>>> import numpy as np
>>> from numpy import linalg as LA
>>> np.set_printoptions(precision=2, suppress=True, linewidth=200)
>>> K = np.loadtxt("m.csv", delimiter=",")
>>> K
array([[ 1.47,  3.3 ,  1.56, -1.47],
       [ 1.16,  1.36,  1.76, -1.16],
       [ 0.35, -1.21,  1.22, -0.35],
       [ 0.22,  1.09, -0.02, -0.22]])
>>> rk = LA.matrix_rank(K)
>>> rk
np.int64(2)
>>> null = LA.svd(K)[2][rk:].T
>>> [int(LA.matrix_rank(K[:i])) for i in range(1, len(K) + 1)]
[1, 2, 2, 2]
>>> null.shape
(4, 2)
>>> [int(LA.matrix_rank(K[:, :j + 1])) for j in range(4)]
[1, 2, 2, 2]
>>> [int(LA.matrix_rank(np.delete(K, i, axis=0))) for i in range(4)]
[2, 2, 2, 2]
>>> LA.cond(K) > 100
np.True_
>>> round(LA.norm(K, 2) / LA.norm(K), 2)
np.float64(0.92)
>>> M = np.load("x.npy")
>>> M
array([[271, -66, -63, -35],
       [-66, 292,  11, -35],
       [-63,  11, 207, -77],
       [-35, -35, -77, 192]])
>>> # symmetric
>>> rng = np.random.default_rng(525)
>>> z = rng.permutation(4)
>>> z
array([2, 1, 0, 3])
>>> other = M[z][:, z]
>>> np.sort(np.abs(LA.eigvals(other)))
array([ 86.66, 242.78, 263.61, 368.95])
>>> np.allclose(other, M)
False
>>> np.trace(other)
np.int64(962)
>>> other = M / LA.norm(M, axis=1, keepdims=True)
>>> G = other @ other.T
>>> LA.norm(other, axis=1)
array([1., 1., 1., 1.])
>>> round(float(np.degrees(np.arccos(np.clip(G[1, 2], -1, 1)))), 2)
79.75
>>> G
array([[ 1.  , -0.42, -0.42, -0.15],
       [-0.42,  1.  ,  0.18, -0.24],
       [-0.42,  0.18,  1.  , -0.59],
       [-0.15, -0.24, -0.59,  1.  ]])
>>> (np.abs(G) > 0.9).astype(int)
array([[1, 0, 0, 0],
       [0, 1, 0, 0],
       [0, 0, 1, 0],
       [0, 0, 0, 1]])
>>> np.argwhere(np.triu(np.abs(G) > 0.95, 1))
array([], shape=(0, 2), dtype=int64)
>>> G[1]
array([-0.42,  1.  ,  0.18, -0.24])
>>> (G - 2 * np.eye(4)).round(6).argmax(axis=1)
array([3, 2, 1, 0])
>>> mat = np.load("a.npy")
>>> mat
array([[-0.33,  0.89, -0.24, -0.21],
       [ 0.22, -0.19, -0.2 , -0.94],
       [ 0.89,  0.31, -0.27,  0.2 ],
       [-0.22, -0.28, -0.91,  0.2 ]])
>>> np.round(LA.eigvals(mat).sum().real, 2)
np.float64(-0.59)
>>> np.round(LA.det(2 * mat), 2), np.round(LA.det(mat), 2)
(np.float64(-16.0), np.float64(-1.0))
>>> np.round(np.einsum("ii->", mat), 2)
np.float64(-0.59)
>>> round(np.einsum("ij,ji->", mat, mat), 2)
np.float64(0.35)
>>> np.kron(np.eye(2, dtype=int), mat)
array([[-0.33,  0.89, -0.24, -0.21, -0.  ,  0.  , -0.  , -0.  ],
       [ 0.22, -0.19, -0.2 , -0.94,  0.  , -0.  , -0.  , -0.  ],
       [ 0.89,  0.31, -0.27,  0.2 ,  0.  ,  0.  , -0.  ,  0.  ],
       [-0.22, -0.28, -0.91,  0.2 , -0.  , -0.  , -0.  ,  0.  ],
       [-0.  ,  0.  , -0.  , -0.  , -0.33,  0.89, -0.24, -0.21],
       [ 0.  , -0.  , -0.  , -0.  ,  0.22, -0.19, -0.2 , -0.94],
       [ 0.  ,  0.  , -0.  ,  0.  ,  0.89,  0.31, -0.27,  0.2 ],
       [-0.  , -0.  , -0.  ,  0.  , -0.22, -0.28, -0.91,  0.2 ]])
>>> hat = np.triu(np.array([[0, 3, 2, 1], [3, 1, 3, 2], [2, 2, 2, 3], [3, 0, 0, 2]]), 1) + np.eye(4)
>>> other = hat @ mat @ LA.inv(hat)
>>> np.round(np.poly(other), 2) + 0
array([ 1.  ,  0.59,  0.  , -0.59, -1.  ])
>>> round(float(LA.det(other)), 2)
-1.0
>>> other = mat / np.sqrt((mat ** 2).mean(axis=1, keepdims=True))
>>> LA.norm(other, axis=1)
array([2., 2., 2., 2.])
>>> E = np.load("block8.npy")
>>> E
array([[ 3,  4,  5],
       [ 6,  7,  8],
       [ 9, 10, 11],
       [12, 13, 14],
       [15, 16, 17],
       [18, 19, 20]])
>>> # rank 2
>>> Q, Rm = LA.qr(M)
>>> np.trace(Q @ Q.T)
np.float64(4.0)
>>> t3 = np.stack([E, 3 * E, E[::-1]])
>>> np.einsum("bij,cij->bc", t3, t3)
array([[ 2865,  8595,  1920],
       [ 8595, 25785,  5760],
       [ 1920,  5760,  2865]])
>>> LA.matrix_rank(t3)
array([2, 2, 2])
>>> t3.shape
(3, 6, 3)
>>> LA.norm(t3, axis=(1, 2))
array([ 53.53, 160.58,  53.53])
>>> np.allclose(E[:-1].T @ LA.lstsq(E[:-1].T, E[-1])[0], E[-1])
True
>>> np.unique(E.round(6), axis=0).shape
(6, 3)
>>> LA.lstsq(E[:-1].T, E[-1])[2]
np.int32(2)
>>> E @ LA.pinv(E) @ E
array([[ 3.,  4.,  5.],
       [ 6.,  7.,  8.],
       [ 9., 10., 11.],
       [12., 13., 14.],
       [15., 16., 17.],
       [18., 19., 20.]])
>>> np.abs(np.diag(LA.qr(E)[1])) > 1e-9
array([ True,  True, False])
>>> round(np.trace(LA.pinv(E) @ E), 2)
np.float64(2.0)
>>> feats = np.load("data.npy")
>>> feats
array([[ 1.  ,  0.  ,  0.  ,  0.  ,  0.  ],
       [ 0.  ,  0.31,  0.  ,  0.95,  0.  ],
       [ 0.  ,  0.  ,  1.  ,  0.  ,  0.  ],
       [ 0.  , -0.95,  0.  ,  0.31,  0.  ],
       [ 0.  ,  0.  ,  0.  ,  0.  ,  1.  ]])
>>> other = LA.inv(feats)
>>> np.round(LA.slogdet(feats)[0], 2)
np.float64(1.0)
>>> np.allclose(other, feats.T)
True
>>> round(LA.det(feats) * LA.det(other), 2)
np.float64(1.0)
>>> LA.inv(other)
array([[ 1.  ,  0.  ,  0.  ,  0.  ,  0.  ],
       [ 0.  ,  0.31,  0.  ,  0.95,  0.  ],
       [ 0.  ,  0.  ,  1.  ,  0.  ,  0.  ],
       [-0.  , -0.95, -0.  ,  0.31, -0.  ],
       [ 0.  ,  0.  ,  0.  ,  0.  ,  1.  ]])
>>> np.round(feats @ other, 2) + 0
array([[1., 0., 0., 0., 0.],
       [0., 1., 0., 0., 0.],
       [0., 0., 1., 0., 0.],
       [0., 0., 0., 1., 0.],
       [0., 0., 0., 0., 1.]])
>>> vec = np.array([0, 1, -2, 0, 2])
>>> np.abs(LA.eigvals(feats))
array([1., 1., 1., 1., 1.])
>>> 5 - LA.matrix_rank(feats - np.eye(5), tol=1e-8)
np.int64(3)
>>> np.round(feats.T @ (feats @ vec), 2) + 0
array([ 0.,  1., -2.,  0.,  2.])
>>> round(LA.norm(vec), 2), np.round(LA.norm(feats @ vec), 2)
(np.float64(3.0), np.float64(3.0))
>>> J = np.load("sample10.npy")
>>> J
array([[ 0., -1., -2.],
       [ 0., -1., -2.],
       [ 0.,  0., -3.]])
>>> # rows 0 and 1 are equal
>>> [round(float(x), 2) for x in LA.svd(J, compute_uv=False)[:3]]
[4.24, 1.0, 0.0]
>>> LA.cond(J) > 100
np.True_
>>> LA.matrix_rank(J, rtol=0.1)
np.int64(2)
>>> rk = LA.matrix_rank(E)
>>> rk
np.int64(2)
>>> null = LA.svd(E)[2][rk:].T
>>> [int(LA.matrix_rank(np.delete(E, i, axis=0))) for i in range(6)]
[2, 2, 2, 2, 2, 2]
>>> null.shape
(3, 1)
>>> np.round(E @ null, 2) + 0
array([[0.],
       [0.],
       [0.],
       [0.],
       [0.],
       [0.]])
>>> f, r1 = J[1], J[2]
>>> f @ f
np.float64(5.0)
>>> pr = (f @ r1) / (f @ f) * f
>>> LA.matrix_rank(np.outer(f, r1))
np.int64(1)
>>> r1 - pr
array([ 0. ,  1.2, -0.6])
>>> round(float(LA.norm(f + r1) ** 2 + LA.norm(f - r1) ** 2), 2)
28.0
>>> pr
array([ 0. , -1.2, -2.4])
>>> [int(LA.matrix_rank(LA.matrix_power(J, p))) for p in range(1, 4)]
[2, 2, 2]
>>> np.prod(np.diag(J)), round(LA.det(J), 2)
(np.float64(0.0), np.float64(0.0))
>>> J @ J
array([[0., 1., 8.],
       [0., 1., 8.],
       [0., 0., 9.]])
>>> W0 = np.load("test6.npy")
>>> W0
array([[1, 0, 0, 0, 0, 0, 0],
       [3, 1, 0, 0, 0, 0, 0],
       [3, 1, 1, 0, 0, 0, 0],
       [3, 3, 0, 1, 0, 0, 0],
       [5, 2, 3, 0, 1, 0, 0],
       [1, 5, 0, 0, 2, 1, 0],
       [2, 1, 3, 3, 4, 0, 1]])
>>> G = W0.T @ W0
>>> np.round(LA.eigvalsh(G)[::-1], 2) + 0
array([102.88,  23.84,  20.49,   3.16,   0.63,   0.01,   0.  ])
>>> np.trace(G), (W0 ** 2).sum()
(np.int64(151), np.int64(151))
>>> LA.matrix_rank(G)
np.int64(7)
>>> np.allclose(G, G.T)
True
>>> np.diag(G)
array([58, 41, 19, 10, 21,  1,  1])
>>> Q, evecs = LA.qr(W0[:, :6])[0], LA.qr(W0[:, 6:])[0]
>>> sigma = LA.svd(Q.T @ evecs, compute_uv=False)
>>> round(float(LA.norm(Q @ Q.T - evecs @ evecs.T, 2)), 2)
1.0
>>> sigma
array([1.])
>>> (sigma > 0.9).sum()
np.int64(1)
>>> A = np.array([[5, 2, 8, 0, 5], [8, 1, 3, 8, 3], [1, 3, 5, 4, 5], [9, 5, 3, 5, 5]]) * (rng.random((4, 5)) < 0.3)
>>> A
array([[5, 2, 0, 0, 0],
       [0, 0, 0, 0, 0],
       [1, 3, 0, 0, 5],
       [0, 5, 3, 0, 5]])
>>> other = np.array([[0, 0, 2], [0, 2, 2]])
>>> W2 = np.kron(other, A)
>>> np.round(LA.norm(W2, 2), 2), np.round(LA.norm(other, 2) * LA.norm(A, 2), 2)
(np.float64(31.06), np.float64(31.06))
>>> W2
array([[ 0,  0,  0,  0,  0,  0,  0,  0,  0,  0, 10,  4,  0,  0,  0],
       [ 0,  0,  0,  0,  0,  0,  0,  0,  0,  0,  0,  0,  0,  0,  0],
       [ 0,  0,  0,  0,  0,  0,  0,  0,  0,  0,  2,  6,  0,  0, 10],
       [ 0,  0,  0,  0,  0,  0,  0,  0,  0,  0,  0, 10,  6,  0, 10],
       [ 0,  0,  0,  0,  0, 10,  4,  0,  0,  0, 10,  4,  0,  0,  0],
       [ 0,  0,  0,  0,  0,  0,  0,  0,  0,  0,  0,  0,  0,  0,  0],
       [ 0,  0,  0,  0,  0,  2,  6,  0,  0, 10,  2,  6,  0,  0, 10],
       [ 0,  0,  0,  0,  0,  0, 10,  6,  0, 10,  0, 10,  6,  0, 10]])
